>>> import numpy as np
>>> from numpy import linalg as LA
>>> np.set_printoptions(precision=2, suppress=True, linewidth=160, sign=" ")
>>> def rnd(a):
...     return np.round(a, 2) + 0
... 
>>> J = np.loadtxt("a.csv", delimiter=",")
>>> J
array([[ 1.,  4.,  3.,  7.,  2.,  6.],
       [ 9.,  2.,  6.,  7.,  2.,  5.],
       [ 1.,  4.,  3.,  7.,  2.,  6.],
       [ 4.,  0.,  1.,  1.,  3.,  1.]])
>>> Uu, sv, VT = LA.svd(J)
>>> np.argmax(sv[:-1] / (sv[1:] + 1e-6)) + 1
np.int64(3)
>>> Y = Uu[:, :3] @ np.diag(sv[:3]) @ VT[:3]
>>> rnd(np.abs(J - Y).max())
np.float64(0.0)
>>> rnd(Y)
array([[ 1.,  4.,  3.,  7.,  2.,  6.],
       [ 9.,  2.,  6.,  7.,  2.,  5.],
       [ 1.,  4.,  3.,  7.,  2.,  6.],
       [ 4.,  0.,  1.,  1.,  3.,  1.]])
>>> X = np.load("sample2.npy")
>>> X
array([[ 2.,  0.,  0.,  0.,  0.],
       [ 2., -1.,  0.,  0.,  0.],
       [ 0.,  0.,  1., -1.,  0.],
       [ 0.,  0., -1.,  2., -1.],
       [ 0.,  0.,  0.,  2., -1.]])
>>> rnd(LA.det(2 * X)), rnd(LA.det(X))
(np.float64(-64.0), np.float64(-2.0))
>>> rnd(np.poly(X))
array([ 1., -3.,  0.,  3.,  1.,  2.])
>>> np.einsum("ii->", X)
np.float64(3.0)
>>> rnd(LA.det(X.T))
np.float64(-2.0)
>>> np.einsum("ij,ji->", X, X)
np.float64(9.0)
>>> rnd(LA.eigvals(X).sum().real)
np.float64(3.0)
